In [1]: import numpy as np

In [2]: from numpy import linalg as LA

In [3]: np.set_printoptions(precision=2, suppress=True, linewidth=120)

In [4]: rng = np.random.default_rng(2624)

In [5]: M = (rng.random((9, 9)) < 0.3) + np.eye(9)

In [6]: M /= M.sum(axis=1, keepdims=True)

In [7]: M
Out[7]: 
array([[0.5 , 0.  , 0.  , 0.  , 0.  , 0.  , 0.  , 0.5 , 0.  ],
       [0.  , 0.2 , 0.2 , 0.  , 0.  , 0.2 , 0.  , 0.2 , 0.2 ],
       [0.  , 0.  , 0.33, 0.  , 0.  , 0.  , 0.  , 0.33, 0.33],
       [0.  , 0.  , 0.  , 0.5 , 0.25, 0.  , 0.  , 0.25, 0.  ],
       [0.  , 0.  , 0.  , 0.  , 0.5 , 0.  , 0.  , 0.5 , 0.  ],
       [0.  , 0.  , 0.33, 0.  , 0.  , 0.33, 0.  , 0.  , 0.33],
       [0.  , 0.33, 0.  , 0.  , 0.  , 0.  , 0.33, 0.  , 0.33],
       [0.  , 0.  , 0.  , 0.  , 0.  , 0.25, 0.  , 0.5 , 0.25],
       [0.33, 0.  , 0.  , 0.33, 0.  , 0.  , 0.  , 0.  , 0.33]])

In [8]: # row-stochastic, so 1 is an eigenvalue

In [9]: u = np.array([1, 2, -5, 1, 5, 0, 2, -3, 1])

In [10]: B = M + np.outer(u, np.eye(9)[7])

In [11]: print(LA.matrix_rank(LA.inv(B) - LA.inv(M), tol=1e-8))
1

In [12]: LA.matrix_rank(B - M)
Out[12]: np.int64(1)

In [13]: B = np.inv(M)
AttributeError: module 'numpy' has no attribute 'inv'


In [14]: B = LA.inv(M)

In [15]: print(B.round(2) + 0)
[[ 1.5   0.   -0.75 -0.5   0.25  0.75  0.   -1.    0.75]
 [-0.5   5.   -0.75 -0.5   0.25 -2.25  0.   -1.    0.75]
 [ 1.    0.    1.5   1.   -0.5   1.5   0.   -2.   -1.5 ]
 [ 0.    0.    0.    2.   -1.    0.    0.    0.    0.  ]
 [-0.5   0.   -0.75 -0.5   2.25  0.75  0.   -1.    0.75]
 [ 0.5   0.   -2.25  0.5  -0.25  2.25  0.    1.   -0.75]
 [ 2.   -5.    0.    2.   -1.    3.    3.    0.   -3.  ]
 [ 0.5   0.    0.75  0.5  -0.25 -0.75  0.    1.   -0.75]
 [-1.5   0.    0.75 -1.5   0.75 -0.75  0.    1.    2.25]]

In [16]: vec = np.array([-1, 3, 4, 4, -2, -2, -1, 5, -3])

In [17]: (M @ vec).argmax()
Out[17]: np.int64(3)

In [18]: print(M @ (2 * vec))
[ 4.    2.8   4.    5.5   3.   -0.67 -0.67  2.5   0.  ]

In [19]: M @ vec
Out[19]: array([ 2.  ,  1.4 ,  2.  ,  2.75,  1.5 , -0.33, -0.33,  1.25,  0.  ])

In [20]: B = M + rng.integers(-2, 3, (9, 8)) @ rng.integers(-2, 3, (8, 9))

In [21]: B
Out[21]: 
array([[-0.5 ,  3.  ,  8.  , -1.  ,  5.  ,  1.  , -4.  , -2.5 , -1.  ],
       [ 2.  , -0.8 , -3.8 , -1.  , -3.  , -4.8 ,  7.  ,  6.2 ,  6.2 ],
       [ 1.  , -1.  , -0.67,  2.  , -2.  ,  2.  , -5.  , -4.67, -8.67],
       [-1.  ,  5.  ,  7.  , -1.5 ,  6.25,  0.  ,  9.  ,  4.25, 12.  ],
       [ 0.  ,  0.  ,  2.  , -5.  , -0.5 , -4.  , -4.  ,  0.5 , -1.  ],
       [ 0.  ,  1.  ,  5.33,  2.  ,  0.  ,  0.33,  2.  , -3.  ,  3.33],
       [ 4.  ,  1.33, -2.  , -6.  , -1.  , -7.  , -7.67,  1.  , -5.67],
       [-5.  , -3.  , -3.  , -8.  , -2.  , -0.75, -5.  ,  3.5 , -5.75],
       [ 1.33, -1.  , -6.  ,  3.33, -3.  ,  4.  ,  8.  ,  1.  ,  4.33]])

In [22]: LA.matrix_rank(B - M, tol=1e-8)
Out[22]: np.int64(8)

In [23]: np.abs(B - M).sum(axis=1)
Out[23]: array([27., 35., 28., 46., 17., 16., 36., 36., 31.])

In [24]: B - M
Out[24]: 
array([[-1.,  3.,  8., -1.,  5.,  1., -4., -3., -1.],
       [ 2., -1., -4., -1., -3., -5.,  7.,  6.,  6.],
       [ 1., -1., -1.,  2., -2.,  2., -5., -5., -9.],
       [-1.,  5.,  7., -2.,  6.,  0.,  9.,  4., 12.],
       [ 0.,  0.,  2., -5., -1., -4., -4.,  0., -1.],
       [ 0.,  1.,  5.,  2.,  0.,  0.,  2., -3.,  3.],
       [ 4.,  1., -2., -6., -1., -7., -8.,  1., -6.],
       [-5., -3., -3., -8., -2., -1., -5.,  3., -6.],
       [ 1., -1., -6.,  3., -3.,  4.,  8.,  1.,  4.]])

In [25]: vec = np.array([-2, -3, 0, 0, 3, 3, 2, -2, 3])

In [26]: rhs = B @ vec

In [27]: beta, lr = np.zeros(9), 1 / LA.norm(B, 2) ** 2

In [28]: for i in range(8):
    ...:     beta -= lr * B.T @ (B @ beta - rhs)
    ...:     if i % 2 == 0: print(i, round(LA.norm(B @ beta - rhs), 2))
    ...: 
0 38.11
2 25.15
4 18.85
6 14.89

In [29]: print(beta)
[-1.6  -0.06  0.95  1.33  0.91  2.62  2.17 -0.29  1.8 ]

In [30]: print(round(float(LA.cond(B)), 2))
133.72

In [31]: m1 = np.loadtxt("case16.csv", delimiter=",")

In [32]: m1
Out[32]: 
array([[-1.  ,  1.41, -1.71,  1.61, -0.12, -0.7 ],
       [ 0.34, -0.1 ,  0.16,  1.1 ,  2.13, -1.76],
       [-1.95, -1.68, -0.81,  1.26, -0.36, -0.02],
       [ 1.46, -1.21, -1.53,  0.61, -0.56, -1.55],
       [ 0.69, -0.32,  0.5 ,  0.06, -0.96, -2.69],
       [-1.77,  0.76,  1.5 , -0.85, -0.25,  1.5 ],
       [-0.29,  2.19, -0.59,  1.44,  0.82,  1.02],
       [-0.8 ,  0.2 ,  1.86,  0.08, -1.09, -1.92],
       [-0.13,  1.1 ,  1.64,  0.38, -0.04, -2.22],
       [-1.08,  0.83,  0.31, -2.54, -0.74,  0.22],
       [ 1.43,  1.25, -0.24,  1.8 , -1.45, -0.1 ],
       [ 0.42, -0.21, -2.72,  0.62, -0.99,  0.12],
       [-0.89, -0.47, -0.43,  2.7 ,  0.2 , -0.67],
       [ 1.68, -1.87, -0.35, -0.48, -1.52, -0.04],
       [ 0.2 ,  0.92, -1.35, -0.26,  2.33, -0.89],
       [ 0.65,  0.33, -0.86,  0.89, -0.16, -2.63],
       [-0.42,  1.82,  1.46, -0.79,  0.81, -1.45],
       [-1.89,  0.39, -1.78, -0.55,  0.72, -1.14],
       [ 2.23,  0.71,  0.58,  0.75,  0.79,  1.42],
       [ 1.69,  0.58, -0.1 , -1.61,  1.71,  0.53],
       [ 0.81,  2.57, -1.19, -0.08, -0.56,  0.15],
       [ 0.83, -0.26,  1.92, -0.78,  0.73, -1.84],
       [ 0.64, -2.47, -0.41, -0.87,  0.25,  1.22],
       [-1.5 ,  0.64,  0.24, -0.31, -2.2 , -1.16],
       [-0.55, -0.93,  1.04, -1.43, -2.17,  0.  ],
       [ 0.51, -0.02, -1.33,  0.55, -2.57,  0.25],
       [ 0.83, -0.13, -1.5 , -0.33,  1.76,  1.68],
       [-1.47,  0.3 ,  0.22, -1.84,  0.25,  1.8 ]])

In [33]: C2 = m1.T @ m1

In [34]: print(LA.svd(m1, compute_uv=False) ** 2)
[59.04 55.32 48.2  38.99 28.74 21.71]

In [35]: vec = np.array([0, 0, 3, -5, -3, 2])

In [36]: rhs = m1 @ vec

In [37]: np.round(LA.lstsq(m1, rhs)[0], 2) + 0
Out[37]: array([ 0.,  0.,  3., -5., -3.,  2.])

In [38]: np.round(LA.solve(m1.T @ m1, m1.T @ rhs), 2) + 0
Out[38]: array([ 0.,  0.,  3., -5., -3.,  2.])

In [39]: rhs = rhs + 0.3 * rng.normal(size=28)

In [40]: rhs
Out[40]: 
array([-14.3 , -14.89,  -7.59,  -8.93,  -0.99,  12.88,  -9.44,   4.8 ,  -1.13,  16.1 ,  -5.45,  -8.22, -17.2 ,   5.78,
       -11.67, -11.64,   2.33,  -6.79,  -0.71,   3.78,  -1.37,   3.88,   5.32,   7.02,  17.09,   1.3 ,  -4.28,  12.36])

In [41]: beta, *_ = LA.lstsq(m1, rhs)

In [42]: beta
Out[42]: array([ 0.06, -0.05,  3.04, -5.  , -3.02,  2.01])

In [43]: [round(float(LA.norm(LA.solve(m1.T @ m1 + lam * np.eye(6), m1.T @ rhs))), 2) for lam in (0, 1, 10, 100)]
Out[43]: [6.88, 6.74, 5.71, 2.33]

In [44]: beta.round()
Out[44]: array([ 0., -0.,  3., -5., -3.,  2.])

In [45]: round(float(LA.norm(rhs - m1 @ beta)), 2)
Out[45]: 1.61

In [46]: print(np.round(m1.T @ (rhs - m1 @ beta), 2) + 0)
[0. 0. 0. 0. 0. 0.]

In [47]: A = np.load("out15.npy")

In [48]: A
Out[48]: 
array([[ -1.3 , -14.3 ,   0.  ,  -1.3 , -12.76, -12.76,  -7.53],
       [ -1.27, -14.16,   0.  ,  -1.27, -12.63, -12.63,  -7.44],
       [ -0.72, -10.82,   0.  ,  -0.72,  -9.72,  -9.72,  -5.3 ],
       [ -0.52,  -9.35,   0.  ,  -0.52,  -8.45,  -8.45,  -4.4 ],
       [ -0.36,  -8.16,   0.  ,  -0.36,  -7.43,  -7.43,  -3.7 ],
       [ -0.35,  -8.08,   0.  ,  -0.35,  -7.35,  -7.35,  -3.65],
       [  0.  ,  -3.04,   0.  ,   0.  ,  -3.03,  -3.03,  -1.02],
       [  0.  ,  -2.87,   0.  ,   0.  ,  -2.89,  -2.89,  -0.94],
       [ -0.02,  -2.15,   0.  ,  -0.02,  -2.27,  -2.27,  -0.66],
       [ -0.03,  -1.8 ,   0.  ,  -0.03,  -1.97,  -1.97,  -0.54],
       [ -0.05,  -1.58,   0.  ,  -0.05,  -1.77,  -1.77,  -0.46],
       [ -0.14,  -0.62,   0.  ,  -0.14,  -0.87,  -0.87,  -0.23],
       [ -0.14,  -0.57,   0.  ,  -0.14,  -0.81,  -0.81,  -0.22],
       [ -0.13,  -0.22,   0.  ,  -0.13,  -0.39,  -0.39,  -0.14],
       [ -0.02,  -0.02,   0.  ,  -0.02,  -0.04,  -0.04,  -0.02],
       [ -0.02,  -0.02,   0.  ,  -0.02,  -0.03,  -0.03,  -0.02],
       [  0.08,   0.07,   0.  ,   0.08,   0.14,   0.14,   0.08],
       [  0.15,   0.12,   0.  ,   0.15,   0.26,   0.26,   0.15],
       [  0.81,   0.55,   0.  ,   0.81,   1.12,   1.12,   0.88],
       [  2.19,   1.52,   0.  ,   2.19,   2.78,   2.78,   2.59],
       [  9.67,   8.56,   0.  ,   9.67,  12.4 ,  12.4 ,  13.19],
       [  9.82,   8.72,   0.  ,   9.82,  12.6 ,  12.6 ,  13.41],
       [ 10.19,   9.12,   0.  ,  10.19,  13.1 ,  13.1 ,  13.97],
       [ 11.53,  10.57,   0.  ,  11.53,  14.93,  14.93,  16.  ],
       [ 11.75,  10.82,   0.  ,  11.75,  15.23,  15.23,  16.33],
       [ 14.04,  13.39,   0.  ,  14.04,  18.41,  18.41,  19.84],
       [ 14.93,  14.4 ,   0.  ,  14.93,  19.65,  19.65,  21.21]])

In [49]: print(np.round(LA.norm(A, 2) / LA.norm(A), 2))
0.97

In [50]: [round(float(x), 2) for x in LA.svd(A, compute_uv=False)[:3]]
Out[50]: [98.98, 22.94, 1.56]

In [51]: np.argsort(-LA.norm(A, axis=0).round(6), kind="stable")[:3]
Out[51]: array([4, 5, 6])

In [52]: LA.cond(A) > 100
Out[52]: np.True_
